% ipython --no-banner

In [1]: import numpy as np

In [2]: from numpy import linalg as LA

In [3]: np.set_printoptions(precision=3, suppress=True, linewidth=140)

In [4]: W0 = np.loadtxt("w.csv", delimiter=",")

In [5]: print(W0)
[[ 1.  0.  0.  0.  0.  0.  0.  0.]
 [ 3.  1.  0.  0.  0.  0.  0.  0.]
 [ 0.  2.  1.  0.  0.  0.  0.  0.]
 [ 2.  2.  1.  1.  0.  0.  0.  0.]
 [-1. -1. -1.  0.  1.  0.  0.  0.]
 [-1. -2.  0.  1. -1.  1.  0.  0.]
 [-3.  2.  3.  3.  1. -3.  1.  0.]
 [ 1.  1.  1.  3.  0.  3. -3.  1.]]

In [6]: # triangular: eigenvalues sit on the diagonal

In [7]: x0 = np.array([1, 0, 0, 2, 1, 1, 0, 0])

In [8]: h1 = np.maximum(W0 @ x0, 0)

In [9]: print(h1)
[ 1.  3.  0.  4.  0.  1.  1. 10.]

In [10]: print(np.tanh(W0 @ x0))
[0.762 0.995 0.    0.999 0.    0.762 0.762 1.   ]

In [11]: print(W0.T @ h1)
[ 24.  21.  17.  38.   0.  28. -29.  10.]

In [12]: print(np.maximum(W0 @ x0, 0) - np.maximum(-W0 @ x0, 0))
[ 1.  3.  0.  4.  0.  1.  1. 10.]

In [13]: def softmax(z):
    ...:     e = np.exp(z - z.max(axis=-1, keepdims=True))
    ...:     return e / e.sum(axis=-1, keepdims=True)
    ...: 

In [14]: print(softmax(W0[5] + -2))
[0.04  0.015 0.107 0.292 0.04  0.292 0.107 0.107]

In [15]: print(softmax(W0).sum(axis=1))
[1. 1. 1. 1. 1. 1. 1. 1.]

In [16]: S = W0 @ W0.T / np.sqrt(8)

In [17]: print(softmax(S)[5] @ W0)
[-0.677 -1.312  0.117  1.153 -0.61   1.021 -0.346  0.122]

In [18]: print(np.allclose(W0, W0.T))
False

In [19]: print(W0 @ W0)
[[ 1.  0.  0.  0.  0.  0.  0.  0.]
 [ 6.  1.  0.  0.  0.  0.  0.  0.]
 [ 6.  4.  1.  0.  0.  0.  0.  0.]
 [10.  6.  2.  1.  0.  0.  0.  0.]
 [-5. -4. -2.  0.  1.  0.  0.  0.]
 [-5. -1.  2.  2. -2.  1.  0.  0.]
 [ 8. 21.  8.  3.  5. -6.  1.  0.]
 [17. -2. -4.  0. -6. 15. -6.  1.]]

In [20]: assert W0 == W0.T
ValueError: The truth value of an array with more than one element is ambiguous. Use a.any() or a.all()


In [21]: print(round(LA.det(W0), 3))
1.0

In [22]: print(np.round(np.abs(LA.eigvals(W0)).max(), 3))
1.0

In [23]: print(np.sort(np.abs(LA.eigvals(W0))))
[1. 1. 1. 1. 1. 1. 1. 1.]

In [24]: q, vecs = LA.qr(W0[:, :5])[0], LA.qr(W0[:, 5:])[0]

In [25]: sigma = LA.svd(q.T @ vecs, compute_uv=False)

In [26]: print(sigma)
[0.994 0.98  0.803]

In [27]: print(round(float(LA.norm(q @ q.T - vecs @ vecs.T, 2)), 3))
1.0

In [28]: m1 = np.loadtxt("block4.csv", delimiter=",")

In [29]: print(m1)
[[-0.3    0.1    0.     0.042  1.6    1.7    1.    -0.5  ]
 [-0.4   -0.8    0.1    0.367 -0.4   -1.    -1.6    0.2  ]
 [ 1.1    0.8    1.7    6.82  -1.9    0.7   -0.9    0.1  ]
 [ 0.3   -0.3    0.6    2.385  0.8   -0.3   -1.4   -0.9  ]
 [ 0.1   -0.5    0.2    0.793  0.7   -2.4    0.5    0.2  ]
 [-1.     0.5    0.9    3.635 -0.4    0.6   -0.8   -0.4  ]
 [ 0.7    0.2   -1.    -3.975  0.9   -0.9    0.6   -0.7  ]
 [ 0.7   -0.7    0.2    0.8   -1.5    0.7    1.7   -0.8  ]
 [ 0.8    1.5   -0.5   -2.015  0.2    1.    -0.8   -2.   ]
 [ 1.7    0.     1.3    5.174  0.9    0.3   -0.1   -2.3  ]
 [-0.8    0.8    0.8    3.2   -0.2    1.9    0.3    2.8  ]
 [ 1.1   -1.    -0.7   -2.802 -0.9   -1.2   -1.1    0.8  ]
 [-0.7   -0.3    0.7    2.822 -0.6   -0.7    0.7    1.5  ]
 [ 1.6   -0.3    0.5    1.966 -0.2    0.8    0.9    0.2  ]
 [ 0.9   -0.1   -0.3   -1.186 -1.2   -0.4   -1.4   -0.3  ]
 [ 1.5   -0.2    0.6    2.416 -0.1   -0.8    0.3   -1.3  ]
 [-0.9    0.9    0.     0.004  0.     1.5    0.7    0.1  ]
 [-1.4   -1.3    0.7    2.803  0.2   -0.4   -0.2   -0.4  ]]

In [30]: dist = LA.norm(m1[:, None] - m1[None], axis=-1)

In [31]: print((dist + 1e9 * np.eye(18)).round(6).argmin(axis=1))
[16 14  5 15  1 17 11 13 14 15 12 14 17 15 11 13  0  5]

In [32]: print(np.unravel_index(dist.round(6).argmax(), dist.shape))
(np.int64(2), np.int64(6))

In [33]: print(dist.shape)
(18, 18)

In [34]: print(dist.mean(axis=1).argmax())
2

In [35]: print(np.flatnonzero(dist[6] < dist.mean() / 2))
[6]

In [36]: print(LA.matrix_rank(dist ** 2))
10

In [37]: Uu, sigma, vt = LA.svd(m1, full_matrices=False)

In [38]: print(np.cumsum(sigma ** 2) / np.sum(sigma ** 2))
[0.627 0.749 0.848 0.911 0.963 0.986 1.    1.   ]

In [39]: print(Uu.shape, sigma.shape, vt.shape)
(18, 8) (8,) (8, 8)

In [40]: print(np.allclose(Uu * sigma @ vt, m1))
True

In [41]: print((sigma > 1e-8).sum())
8

In [42]: print(sigma / sigma[0])
[1.    0.441 0.398 0.316 0.29  0.191 0.148 0.002]

In [43]: print(np.round(vt @ vt.T, 3) + 0)
[[1. 0. 0. 0. 0. 0. 0. 0.]
 [0. 1. 0. 0. 0. 0. 0. 0.]
 [0. 0. 1. 0. 0. 0. 0. 0.]
 [0. 0. 0. 1. 0. 0. 0. 0.]
 [0. 0. 0. 0. 1. 0. 0. 0.]
 [0. 0. 0. 0. 0. 1. 0. 0.]
 [0. 0. 0. 0. 0. 0. 1. 0.]
 [0. 0. 0. 0. 0. 0. 0. 1.]]

In [44]: print(np.round(Uu.T @ Uu, 3) + 0)
[[1. 0. 0. 0. 0. 0. 0. 0.]
 [0. 1. 0. 0. 0. 0. 0. 0.]
 [0. 0. 1. 0. 0. 0. 0. 0.]
 [0. 0. 0. 1. 0. 0. 0. 0.]
 [0. 0. 0. 0. 1. 0. 0. 0.]
 [0. 0. 0. 0. 0. 1. 0. 0.]
 [0. 0. 0. 0. 0. 0. 1. 0.]
 [0. 0. 0. 0. 0. 0. 0. 1.]]

In [45]: print(np.abs(Uu[:, 0]).round(6).argmax())
2

In [46]: print(sigma)
[13.069  5.769  5.207  4.129  3.789  2.494  1.938  0.02 ]

In [47]: print(np.round(Uu.T @ m1 @ vt.T, 3) + 0)
[[13.069  0.     0.     0.     0.     0.     0.     0.   ]
 [ 0.     5.769  0.     0.     0.     0.     0.     0.   ]
 [ 0.     0.     5.207  0.     0.     0.     0.     0.   ]
 [ 0.     0.     0.     4.129  0.     0.     0.     0.   ]
 [ 0.     0.     0.     0.     3.789  0.     0.     0.   ]
 [ 0.     0.     0.     0.     0.     2.494  0.     0.   ]
 [ 0.     0.     0.     0.     0.     0.     1.938  0.   ]
 [ 0.     0.     0.     0.     0.     0.     0.     0.02 ]]

In [48]: print(np.round(np.sqrt((sigma ** 2).sum()), 3), np.round(LA.norm(m1), 3))
16.51 16.51
